% ipython --no-banner

In [1]: import numpy as np

In [2]: np.set_printoptions(precision=1, suppress=True, linewidth=160, floatmode="fixed")

In [3]: def rd(a):
   ...:     return np.round(a, 1) + 0
   ...: 

In [4]: W0 = np.loadtxt("data.csv", delimiter=",")

In [5]: print(W0)
[[ 6.0 10.0  6.0]
 [10.0 27.0 15.0]
 [ 6.0 15.0 11.0]]

In [6]: # symmetric

In [7]: out = np.array([[1, -3, -3], [-1, -3, -3]])

In [8]: cent = np.kron(out, W0)

In [9]: print(rd(np.linalg.norm(cent, 2)), rd(np.linalg.norm(out, 2) * np.linalg.norm(W0, 2)))
240.0 240.0

In [10]: print(cent.shape)
(6, 9)

In [11]: vals, vecs = np.linalg.eigh(W0)

In [12]: print((vals > 1e-8).sum(), (vals < -1e-8).sum())
3 0

In [13]: print(rd(np.linalg.eigvalsh(W0 + 5 * np.eye(3))))
[ 7.0  7.0 45.0]

In [14]: print(rd(np.abs(vecs[:, -1])))
[0.3 0.8 0.5]

In [15]: print(rd(vecs.T @ W0 @ vecs))
[[ 2.0  0.0  0.0]
 [ 0.0  2.0  0.0]
 [ 0.0  0.0 40.0]]

In [16]: print(rd(vals))
[ 2.0  2.0 40.0]

In [17]: print(rd(vals.sum()), np.trace(W0))
44.0 44.0

In [18]: print(np.abs(vecs[:, -1]).round(6).argmax())
1

In [19]: print(rd(np.linalg.svd(W0, compute_uv=False)))
[40.0  2.0  2.0]

In [20]: print(np.linalg.matrix_rank(W0, rtol=0.1))
1

In [21]: print(rd(np.abs(np.linalg.svd(W0)[2][-1])))
[0.0 0.5 0.9]

In [22]: print(np.linalg.cond(W0) > 100)
False

In [23]: print(rd(np.linalg.norm(W0, 2) / np.linalg.norm(W0)))
1.0

In [24]: feats = np.load("dump.npy")

In [25]: print(feats)
[[ 0.9 -0.3]
 [-0.3  0.1]]

In [26]: # looks like rank 1

In [27]: x = np.array([2, -1])

In [28]: print(rd(feats @ feats @ x))
[ 2.1 -0.7]

In [29]: print(rd((x - feats @ x) @ (feats @ x)))
0.0

In [30]: print(rd(np.eye(2) - feats))
[[0.1 0.3]
 [0.3 0.9]]

In [31]: print(rd(np.linalg.eigvalsh(2 * feats - np.eye(2))))
[-1.0  1.0]

In [32]: print(feats @ x)
[ 2.1 -0.7]

In [33]: x = np.array([5, 6])

In [34]: h = np.maximum(feats @ x, 0)

In [35]: print(rd(np.maximum(feats @ (3 * x), 0)))
[8.1 0.0]

In [36]: print(rd(np.tanh(feats @ x)))
[ 1.0 -0.7]

In [37]: print(rd(feats.T @ h))
[ 2.4 -0.8]

In [38]: print(np.flatnonzero(h > 1e-9))
[0]

In [39]: x = np.ones(3)

In [40]: for _ in range(3):
    ...:     x = W0 @ x
    ...:     x /= np.linalg.norm(x)
    ...:     print(round(x @ W0 @ x, 1))
    ...: 
40.0
40.0
40.0

In [41]: print(rd(np.linalg.eigvalsh(W0)[-1]))
40.0

In [42]: print(rd(x))
[0.3 0.8 0.5]

In [43]: F = np.tril(np.array([[1, 5, 3, 1, 4, 5, 5, 0],
    ...:     [0, 3, 3, 4, 5, 1, 2, 0],
    ...:     [0, 1, 5, 2, 0, 4, 0, 5],
    ...:     [1, 1, 3, 1, 1, 3, 1, 1],
    ...:     [4, 1, 1, 4, 5, 0, 4, 4],
    ...:     [5, 4, 4, 1, 4, 4, 0, 4],
    ...:     [3, 3, 5, 5, 2, 3, 5, 4],
    ...:     [2, 1, 4, 3, 3, 3, 4, 0]]), -1) + np.eye(8, dtype=int)

In [44]: print(F)
[[1 0 0 0 0 0 0 0]
 [0 1 0 0 0 0 0 0]
 [0 1 1 0 0 0 0 0]
 [1 1 3 1 0 0 0 0]
 [4 1 1 4 1 0 0 0]
 [5 4 4 1 4 1 0 0]
 [3 3 5 5 2 3 1 0]
 [2 1 4 3 3 3 4 1]]

In [45]: # triangular

In [46]: print(rd(np.sort(np.linalg.eigvals(F))))
[1.0 1.0 1.0 1.0 1.0 1.0 1.0 1.0]

In [47]: print(np.prod(np.diag(F)), rd(np.linalg.det(F)))
1 1.0

In [48]: print(F @ F)
[[ 1  0  0  0  0  0  0  0]
 [ 0  1  0  0  0  0  0  0]
 [ 0  2  1  0  0  0  0  0]
 [ 2  5  6  1  0  0  0  0]
 [12  7 14  8  1  0  0  0]
 [27 17 15 18  8  1  0  0]
 [34 30 39 21 16  6  1  0]
 [46 36 52 41 26 18  8  1]]

In [49]: f = np.array([1, 1, 1])

In [50]: print(np.convolve(F[3], f))
[1 2 5 5 4 1 0 0 0 0]

In [51]: print(np.cross(F[3, :3], F[4, :3]))
[-2 11 -3]

In [52]: print(np.array([np.convolve(row, f, "same") for row in F]))
[[ 1  1  0  0  0  0  0  0]
 [ 1  1  1  0  0  0  0  0]
 [ 1  2  2  1  0  0  0  0]
 [ 2  5  5  4  1  0  0  0]
 [ 5  6  6  6  5  1  0  0]
 [ 9 13  9  9  6  5  1  0]
 [ 6 11 13 12 10  6  4  1]
 [ 3  7  8 10  9 10  8  5]]
